% python3 -q
>>> import numpy as np
>>> np.set_printoptions(precision=1, suppress=True, linewidth=200, legacy="1.25")
>>> def rnd(a):
...     return np.round(a, 1) + 0
... 
>>> A2 = np.array([[-4, 5, 3, 4, -2, -1],
...     [5, -1, 1, -1, 2, -3],
...     [3, 0, -4, -5, -1, -2],
...     [2, 4, -4, 1, 4, -3],
...     [2, 0, 3, -2, -4, -2],
...     [-3, 4, -5, -3, 3, 4]])
>>> W2 = np.array([[3]])
>>> K = np.block([[A2, np.zeros((6, 1))], [np.zeros((1, 6)), W2]])
>>> K
array([[-4.,  5.,  3.,  4., -2., -1.,  0.],
       [ 5., -1.,  1., -1.,  2., -3.,  0.],
       [ 3.,  0., -4., -5., -1., -2.,  0.],
       [ 2.,  4., -4.,  1.,  4., -3.,  0.],
       [ 2.,  0.,  3., -2., -4., -2.,  0.],
       [-3.,  4., -5., -3.,  3.,  4.,  0.],
       [ 0.,  0.,  0.,  0.,  0.,  0.,  3.]])
>>> x = np.array([-1, 1, -1, -2, 3, -3, -2])
>>> y = K @ x
>>> y
array([-5., 10., 14., 25., -7., 15., -6.])
>>> rnd(np.linalg.solve(K, y))
array([-1.,  1., -1., -2.,  3., -3., -2.])
>>> rnd(np.linalg.solve(K, 2 * y))
array([-2.,  2., -2., -4.,  6., -6., -4.])
>>> rnd(np.linalg.solve(K.T, K[3]))
array([0., 0., 0., 1., 0., 0., 0.])
>>> rnd(np.linalg.solve(K, y + K[:, 0]))
array([ 0.,  1., -1., -2.,  3., -3., -2.])
>>> rnd(np.linalg.norm(K, 1)), rnd(np.linalg.norm(K, np.inf))
(20.0, 22.0)
>>> rnd(np.linalg.norm(K, 2))
11.4
>>> rnd(np.linalg.norm(K[5] - K[2]))
10.4
>>> rnd(np.linalg.norm(K, "nuc"))
41.7
>>> t3 = np.stack([K, 2 * K, K[::-1]])
>>> t3.shape
(3, 7, 7)
>>> np.einsum("bij,cij->bc", t3, t3)
array([[ 359.,  718.,   32.],
       [ 718., 1436.,   64.],
       [  32.,   64.,  359.]])
>>> np.linalg.matrix_rank(t3)
array([7, 7, 7])
>>> np.linalg.matrix_rank(t3.reshape(3, -1))
2
>>> t3.sum(axis=0)
array([[-12.,  15.,   9.,  12.,  -6.,  -3.,   3.],
       [ 12.,   1.,  -2.,  -6.,   9.,  -5.,   0.],
       [ 11.,   0.,  -9., -17.,  -7.,  -8.,   0.],
       [  8.,  16., -16.,   4.,  16., -12.,   0.],
       [  9.,   0.,   5., -11., -13.,  -8.,   0.],
       [ -4.,  11., -14., -10.,  11.,   9.,   0.],
       [ -4.,   5.,   3.,   4.,  -2.,  -1.,   9.]])
>>> theta = np.radians(110)
>>> R = np.eye(7)
>>> R[0, 0] = R[1, 1] = np.cos(theta)
>>> R[0, 1], R[1, 0] = -np.sin(theta), np.sin(theta)
>>> rnd(R)
array([[-0.3, -0.9,  0. ,  0. ,  0. ,  0. ,  0. ],
       [ 0.9, -0.3,  0. ,  0. ,  0. ,  0. ,  0. ],
       [ 0. ,  0. ,  1. ,  0. ,  0. ,  0. ,  0. ],
       [ 0. ,  0. ,  0. ,  1. ,  0. ,  0. ,  0. ],
       [ 0. ,  0. ,  0. ,  0. ,  1. ,  0. ,  0. ],
       [ 0. ,  0. ,  0. ,  0. ,  0. ,  1. ,  0. ],
       [ 0. ,  0. ,  0. ,  0. ,  0. ,  0. ,  1. ]])
>>> A2 = K @ R.T
>>> np.allclose(np.linalg.norm(K, axis=1), np.linalg.norm(A2, axis=1))
True
>>> rnd(A2)
array([[-3.3, -5.5,  3. ,  4. , -2. , -1. ,  0. ],
       [-0.8,  5. ,  1. , -1. ,  2. , -3. ,  0. ],
       [-1. ,  2.8, -4. , -5. , -1. , -2. ,  0. ],
       [-4.4,  0.5, -4. ,  1. ,  4. , -3. ,  0. ],
       [-0.7,  1.9,  3. , -2. , -4. , -2. ,  0. ],
       [-2.7, -4.2, -5. , -3. ,  3. ,  4. ,  0. ],
       [ 0. ,  0. ,  0. ,  0. ,  0. ,  0. ,  3. ]])
>>> rnd(np.linalg.svd(K, compute_uv=False)), rnd(np.linalg.svd(A2, compute_uv=False))
(array([11.4, 11. ,  7.6,  5.9,  3. ,  2.5,  0.3]), array([11.4, 11. ,  7.6,  5.9,  3. ,  2.5,  0.3]))
>>> rnd(np.abs(A2 - K).max(axis=0))
array([ 6.4, 10.5,  0. ,  0. ,  0. ,  0. ,  0. ])
>>> rnd(np.linalg.det(R)), rnd(np.trace(R))
(1.0, 4.3)
